% python3 -q
>>> import numpy as np
>>> np.set_printoptions(precision=2, suppress=True, linewidth=160, floatmode="fixed")
>>> rnd = lambda a: np.round(a, 2) + 0
>>> data = np.loadtxt("sample6.csv", delimiter=",")
>>> print(data)
[[ 3.00  1.00 -2.00 -2.00 -1.00  3.00  1.00  0.00  3.00]
 [ 1.00 -3.00 -1.00  3.00  2.00 -3.00  0.00  3.00 -3.00]
 [-2.00 -1.00 -2.00  1.00 -3.00 -2.00  2.00 -2.00  0.00]
 [-1.00  2.00 -3.00 -2.00  1.00 -3.00  0.00 -1.00  3.00]
 [-3.00  2.00 -1.00  0.00 -3.00  0.00  0.00  1.00 -1.00]
 [-3.00 -2.00  1.00  0.00 -3.00  1.00  3.00 -1.00 -3.00]
 [-1.00 -1.00  3.00  0.00  2.00  0.00 -2.00  3.00 -2.00]
 [ 1.00 -3.00 -3.00 -2.00  1.00 -3.00 -2.00  2.00  0.00]
 [ 2.00  3.00  1.00 -1.00 -2.00 -1.00  2.00  2.00 -2.00]]
>>> rng = np.random.default_rng(2088)
>>> out = data + rng.integers(-2, 3, (9, 8)) @ rng.integers(-2, 3, (8, 9))
>>> out
array([[  1.00,  -5.00,   0.00,   3.00,   7.00,  -2.00,   5.00,   1.00,   2.00],
       [  5.00,   1.00,  -3.00,  -1.00,  -7.00,   6.00,   0.00,   3.00,  -5.00],
       [  4.00,   2.00,   1.00, -10.00,  -6.00,   0.00,   2.00, -12.00,  -3.00],
       [ -3.00, -10.00,   9.00,  -8.00,  10.00, -20.00,   1.00, -13.00,   3.00],
       [  0.00,   3.00,  -3.00,   3.00,   4.00,  -1.00,   0.00,   0.00,  -1.00],
       [  4.00, -12.00,   7.00,  -7.00,   4.00, -12.00,  -1.00, -17.00,  -2.00],
       [-10.00,  -2.00,   4.00,   5.00,  12.00,  -5.00,   3.00,   6.00, -10.00],
       [ -2.00, -12.00,   2.00,  -3.00,  11.00, -14.00,   2.00,  -5.00,  -4.00],
       [ 13.00,   2.00,   0.00,  -4.00,  -8.00,   0.00,  -5.00,  -5.00,   8.00]])
>>> np.abs(out - data).sum(axis=1)
array([34.00, 34.00, 41.00, 71.00, 18.00, 71.00, 47.00, 54.00, 47.00])
>>> np.linalg.matrix_rank(out - data, tol=1e-8)
np.int64(8)
>>> out = data / np.sqrt((data ** 2).mean(axis=1, keepdims=True))
>>> rnd(np.linalg.norm(out, axis=1))
array([3.00, 3.00, 3.00, 3.00, 3.00, 3.00, 3.00, 3.00, 3.00])
>>> T = np.stack([data, -3 * data, data[::-1]])
>>> np.einsum("bij,cij->bc", T, T)
array([[ 331.00, -993.00,    7.00],
       [-993.00, 2979.00,  -21.00],
       [   7.00,  -21.00,  331.00]])
>>> T.sum(axis=0)
array([[-4.00,  1.00,  5.00,  3.00,  0.00, -7.00,  0.00,  2.00, -8.00],
       [-1.00,  3.00, -1.00, -8.00, -3.00,  3.00, -2.00, -4.00,  6.00],
       [ 3.00,  1.00,  7.00, -2.00,  8.00,  4.00, -6.00,  7.00, -2.00],
       [-1.00, -6.00,  7.00,  4.00, -5.00,  7.00,  3.00,  1.00, -9.00],
       [ 3.00, -2.00,  1.00,  0.00,  3.00,  0.00,  0.00, -1.00,  1.00],
       [ 5.00,  6.00, -5.00, -2.00,  7.00, -5.00, -6.00,  1.00,  9.00],
       [ 0.00,  1.00, -8.00,  1.00, -7.00, -2.00,  6.00, -8.00,  4.00],
       [-1.00,  3.00,  5.00,  7.00,  0.00,  3.00,  4.00, -1.00, -3.00],
       [-1.00, -5.00, -4.00,  0.00,  3.00,  5.00, -3.00, -4.00,  7.00]])
>>> m1 = np.load("dump.npy")
>>> m1
array([[ 0.22, -1.33,  0.51,  0.37, -0.64, -0.44, -0.37,  0.17,  0.39,  0.62,  0.10],
       [-0.80,  1.51, -1.28, -0.27, -1.47,  1.21,  1.87, -2.42, -1.20, -1.21, -1.52],
       [-0.03, -0.48,  1.04, -0.71,  2.21,  0.61, -0.66,  0.76,  0.31,  1.33,  0.65],
       [-0.68, -1.94, -0.64, -0.84,  0.69,  0.30, -0.40,  0.99,  0.62, -0.40, -0.32],
       [-0.66, -0.73,  0.31, -0.04,  0.12,  0.70, -0.16, -0.44,  0.14,  0.63, -0.06],
       [-0.65,  0.79, -0.57,  0.26, -0.72,  1.52,  0.50, -0.86, -0.77, -0.68, -0.30],
       [-0.78, -1.09, -2.00, -0.69,  0.85, -1.66, -0.54,  2.13,  1.32, -1.31, -0.47],
       [ 0.76,  2.57,  0.56,  0.18, -0.28,  1.26,  1.28, -2.11, -1.65, -0.42,  0.00],
       [ 0.85,  2.13,  1.06,  0.05, -0.03,  1.45,  0.83, -2.20, -0.84, -0.90, -0.13],
       [ 1.28, -1.38,  0.87,  0.45,  0.88, -3.02, -1.17,  2.50,  1.13,  0.15,  1.04],
       [ 1.45,  1.62,  1.80,  0.25,  1.04, -1.41, -0.75, -0.01,  0.23,  1.46,  0.89],
       [-1.60, -2.55, -1.55,  1.31, -1.19,  1.70, -0.83,  1.00,  0.49, -1.01,  0.19],
       [-1.67, -1.24, -2.04, -0.96,  0.07,  0.73, -0.05,  0.11,  0.66, -1.19, -1.03],
       [-0.71, -1.00, -0.73, -0.87,  0.55,  0.27, -0.14,  0.56,  0.54, -0.69, -0.50],
       [ 0.13,  1.13,  0.62, -0.41, -0.12,  0.89,  0.81, -1.41, -0.70,  0.97, -0.43],
       [ 1.30,  3.11,  1.99,  0.32,  1.61, -0.15,  0.34, -0.44, -0.82,  1.05,  0.62]])
>>> np.zeros(16, 11)
Traceback (most recent call last):
  File "<python-input-17>", line 1, in <module>
    np.zeros(16, 11)
    ~~~~~~~~^^^^^^^^
TypeError: Cannot interpret '11' as a data type
>>> rnd(np.linalg.svd(m1, compute_uv=False))
array([10.05,  8.43,  3.86,  3.60,  2.31,  1.58,  1.01,  0.56,  0.42,  0.27,  0.15])
>>> np.unravel_index(np.abs(m1).argmax(), m1.shape)
(np.int64(15), np.int64(1))
>>> rnd(m1.mean(axis=0))
array([-0.10,  0.07,  0.00, -0.10,  0.22,  0.25,  0.04, -0.10, -0.01, -0.10, -0.08])
>>> rnd(m1.sum(axis=0))
array([-1.59,  1.12, -0.05, -1.60,  3.57,  3.96,  0.56, -1.67, -0.15, -1.60, -1.27])
>>> out = np.array([[3, -3, -2],
...     [-2, 1, 3],
...     [2, -1, -1],
...     [-1, 0, 1],
...     [-2, -3, -2],
...     [-2, -3, 1],
...     [0, 2, 0],
...     [2, 3, -2],
...     [-1, -3, -3],
...     [-3, 1, 2],
...     [-2, 3, -1]])
>>> print(np.linalg.matrix_rank(m1 @ out))
3
>>> np.vstack([m1, out.T]).shape
(19, 11)
>>> K = np.load("a.npy")
>>> K
array([[19.76, 20.15, 21.30,  0.71],
       [22.13, 19.40, 19.24,  1.78],
       [18.74, 20.28, 20.68, -1.46],
       [18.23, 20.78, 19.68, -1.19],
       [21.26, 19.91, 20.20,  0.44],
       [19.37, 20.63, 19.46, -0.56],
       [19.86, 19.70, 17.84, -0.34],
       [19.02, 19.33, 20.27,  1.41],
       [20.58, 19.67, 20.23, -0.23],
       [19.24, 18.97, 19.91, -0.90],
       [20.22, 20.24, 21.03, -0.12],
       [20.90, 19.12, 20.07,  0.77],
       [18.33, 20.61, 19.31,  2.00],
       [19.21, 18.38, 19.19, -1.16],
       [21.62, 20.94, 18.61,  0.14],
       [20.30, 20.97, 19.88,  0.71],
       [20.06, 19.00, 20.96,  0.08],
       [20.29, 18.96, 17.86,  0.34],
       [21.48, 19.21, 21.88, -0.37],
       [19.50, 20.83, 20.64, -0.05],
       [20.52, 17.77, 20.75, -0.15],
       [20.13, 20.72, 20.72, -0.16],
       [20.70, 20.69, 19.67,  0.28],
       [19.53, 19.72, 18.88, -0.90],
       [20.81, 21.89, 19.75,  0.53],
       [18.98, 18.15, 21.19, -0.99],
       [20.24, 19.17, 17.98, -1.20],
       [21.57, 19.48, 19.44,  0.09],
       [18.55, 21.13, 17.99,  0.41],
       [20.40, 20.00, 19.97, -0.38],
       [19.93, 20.08, 18.49,  0.38],
       [19.24, 20.65, 21.05,  0.87],
       [19.08, 21.12, 20.17,  0.44],
       [21.47, 19.85, 20.24,  0.14],
       [20.31, 19.24, 20.43,  0.24],
       [20.00, 20.58, 20.51,  2.07],
       [18.18, 20.08, 19.89, -1.10],
       [20.24, 19.53, 21.06,  1.25],
       [19.13, 21.08, 20.85,  0.90]])
>>> x0 = np.array([2, 2, 3, 3])
>>> y = K @ x0
>>> rnd(np.linalg.solve(K.T @ K, K.T @ y))
array([2.00, 2.00, 3.00, 3.00])
>>> rnd(np.linalg.lstsq(K, y)[0])
array([2.00, 2.00, 3.00, 3.00])
>>> y = y + 0.3 * rng.normal(size=39)
>>> rnd(y)
array([146.25, 145.93, 135.96, 133.08, 144.31, 136.25, 131.75, 142.01, 140.96, 133.58, 143.96, 142.18, 141.58, 129.44, 141.14, 144.37, 141.04, 132.37, 146.26,
       142.47, 138.60, 143.79, 142.52, 132.78, 146.15, 134.97, 129.77, 140.83, 134.68, 139.48, 136.75, 145.71, 142.36, 144.16, 141.28, 148.89, 132.69, 146.45,
       145.77])
>>> b, *_ = np.linalg.lstsq(K, y)
>>> rnd(np.linalg.norm(y - K @ b))
np.float64(1.63)
>>> print(rnd(b))
[2.00 1.95 3.05 2.95]
